$ ipython --no-banner

In [1]: import numpy as np

In [2]: np.set_printoptions(precision=1, suppress=True, linewidth=100, sign=" ")

In [3]: mat = np.load("test12.npy")

In [4]: mat
Out[4]: 
array([[ 2.,  2.,  5.,  0.],
       [ 0.,  1.,  5.,  0.],
       [ 6.,  6.,  9.,  0.],
       [ 0.,  0.,  0.,  1.]])

In [5]: np.poly(mat)
Out[5]: array([  1., -13., -19.,  43., -12.])

In [6]: np.einsum("ii->", mat)
Out[6]: np.float64(13.0)

In [7]: rng = np.random.default_rng(321453)

In [8]: M2 = mat + rng.integers(-2, 3, (4, 1)) @ rng.integers(-2, 3, (1, 4))

In [9]: M2
Out[9]: 
array([[ 2.,  4.,  5.,  1.],
       [ 0., -1.,  5., -1.],
       [ 6., 10.,  9.,  2.],
       [ 0.,  2.,  0.,  2.]])

In [10]: np.round(np.linalg.svd(M2 - mat, compute_uv=False), 1) + 0
Out[10]: array([ 5.9,  0. ,  0. ,  0. ])

In [11]: np.abs(M2 - mat).sum(axis=1)
Out[11]: array([ 3.,  3.,  6.,  3.])

In [12]: M2 - mat
Out[12]: 
array([[ 0.,  2.,  0.,  1.],
       [ 0., -2.,  0., -1.],
       [ 0.,  4.,  0.,  2.],
       [ 0.,  2.,  0.,  1.]])

In [13]: M = np.loadtxt("x.csv", delimiter=",")

In [14]: M
Out[14]: 
array([[ 0.,  0.,  0., -1.],
       [ 0.,  1.,  0., -1.],
       [ 0.,  0.,  1., -3.],
       [ 0.,  0.,  0.,  2.]])

In [15]: round(float(np.linalg.det(M.T)), 1)
Out[15]: 0.0

In [16]: np.linalg.eigvals(M)
Out[16]: array([ 0.,  1.,  1.,  2.])

In [17]: np.kron(np.eye(2, dtype=int), M)
Out[17]: 
array([[ 0.,  0.,  0., -1.,  0.,  0.,  0., -0.],
       [ 0.,  1.,  0., -1.,  0.,  0.,  0., -0.],
       [ 0.,  0.,  1., -3.,  0.,  0.,  0., -0.],
       [ 0.,  0.,  0.,  2.,  0.,  0.,  0.,  0.],
       [ 0.,  0.,  0., -0.,  0.,  0.,  0., -1.],
       [ 0.,  0.,  0., -0.,  0.,  1.,  0., -1.],
       [ 0.,  0.,  0., -0.,  0.,  0.,  1., -3.],
       [ 0.,  0.,  0.,  0.,  0.,  0.,  0.,  2.]])

In [18]: round(float(np.linalg.det(M[::-1])), 1)
Out[18]: 0.0

In [19]: M.reshape(2, -1)
Out[19]: 
array([[ 0.,  0.,  0., -1.,  0.,  1.,  0., -1.],
       [ 0.,  0.,  1., -3.,  0.,  0.,  0.,  2.]])

In [20]: t3 = M.reshape(4, 2, -1)

In [21]: t3.transpose(1, 0, 2)
Out[21]: 
array([[[ 0.,  0.],
        [ 0.,  1.],
        [ 0.,  0.],
        [ 0.,  0.]],

       [[ 0., -1.],
        [ 0., -1.],
        [ 1., -3.],
        [ 0.,  2.]]])

In [22]: np.einsum("ihd,ihd->ih", t3, t3)
Out[22]: 
array([[  0.,   1.],
       [  1.,   1.],
       [  0.,  10.],
       [  0.,   4.]])

In [23]: F = np.load("dump.npy")

In [24]: F
Out[24]: 
array([[ 0.,  1., -4.,  3.],
       [ 1.,  0.,  0.,  0.],
       [-4.,  0.,  0.,  0.],
       [ 3.,  0.,  0.,  0.]])

In [25]: [round(float(np.linalg.det(F[:i, :i])), 2) + 0 for i in range(1, 5)]
Out[25]: [0.0, -1.0, 0.0, 0.0]

In [26]: round(float(np.linalg.eigvalsh(F).min()), 1)
Out[26]: -5.1

In [27]: np.linalg.matrix_rank(F, rtol=0.1)
Out[27]: np.int64(2)

In [28]: np.argsort(-np.linalg.norm(F, axis=0).round(6), kind="stable")[:3]
Out[28]: array([ 0,  2,  3])

In [29]: r0 = np.array([1, 1, 2, 0])

In [30]: g = np.array([0, 1])

In [31]: data = np.outer(r0, g)

In [32]: data
Out[32]: 
array([[ 0,  1],
       [ 0,  1],
       [ 0,  2],
       [ 0,  0]])

In [33]: vec = np.array([2, -2])

In [34]: a = np.maximum(data @ vec, 0)

In [35]: np.maximum(data @ (3 * vec), 0)
Out[35]: array([ 0,  0,  0,  0])

In [36]: np.tanh(data @ vec)
Out[36]: array([-1., -1., -1.,  0.])

In [37]: data.T @ a
Out[37]: array([ 0,  0])

In [38]: data * (a > 1e-9)[:, None]
Out[38]: 
array([[ 0,  0],
       [ 0,  0],
       [ 0,  0],
       [ 0,  0]])

In [39]: U, sig, Vt = np.linalg.svd(data)

In [40]: vecs = Vt[:(sig > 1e-8).sum()]

In [41]: vec = data[2] + -3 * data[1] + rng.integers(2) * np.eye(2)[1]

In [42]: vec
Out[42]: array([ 0.,  0.])

In [43]: vecs.T @ vecs
Out[43]: 
array([[ 0.,  0.],
       [ 0.,  1.]])

In [44]: np.allclose(vecs.T @ vecs @ vec, vec)
Out[44]: True

In [45]: np.diag(vecs.T @ vecs)
Out[45]: array([ 0.,  1.])

In [46]: np.linalg.norm(data, axis=0)
Out[46]: array([ 0. ,  2.4])

In [47]: round(float(np.linalg.norm(data[0] - data[2])), 1)
Out[47]: 1.0

In [48]: J = np.loadtxt("w.csv", delimiter=",")

In [49]: J
Out[49]: 
array([[-28. ,  -0.3,   1.7],
       [ -6. ,   1.5,  -0.4],
       [-24. ,  -1. ,   0.2],
       [-14. ,   0.8,  -1. ]])

In [50]: hat = J @ np.linalg.solve(J.T @ J, J.T)

In [51]: np.allclose(hat @ hat, hat)
Out[51]: True

In [52]: np.trace(hat)
Out[52]: np.float64(3.0)

In [53]: np.linalg.matrix_rank(np.eye(4) - hat)
Out[53]: np.int64(1)

In [54]: th = np.radians(90)

In [55]: Rm = np.eye(3)

In [56]: Rm[1, 1] = Rm[0, 0] = np.cos(th)

In [57]: Rm[1, 0], Rm[0, 1] = -np.sin(th), np.sin(th)

In [58]: Rm.round(1) + 0
Out[58]: 
array([[ 0.,  1.,  0.],
       [-1.,  0.,  0.],
       [ 0.,  0.,  1.]])

In [59]: M2 = J @ Rm.T

In [60]: M2
Out[60]: 
array([[-0.3, 28. ,  1.7],
       [ 1.5,  6. , -0.4],
       [-1. , 24. ,  0.2],
       [ 0.8, 14. , -1. ]])

In [61]: round(np.linalg.det(Rm), 1), np.round(np.trace(Rm), 1)
Out[61]: (np.float64(1.0), np.float64(1.0))
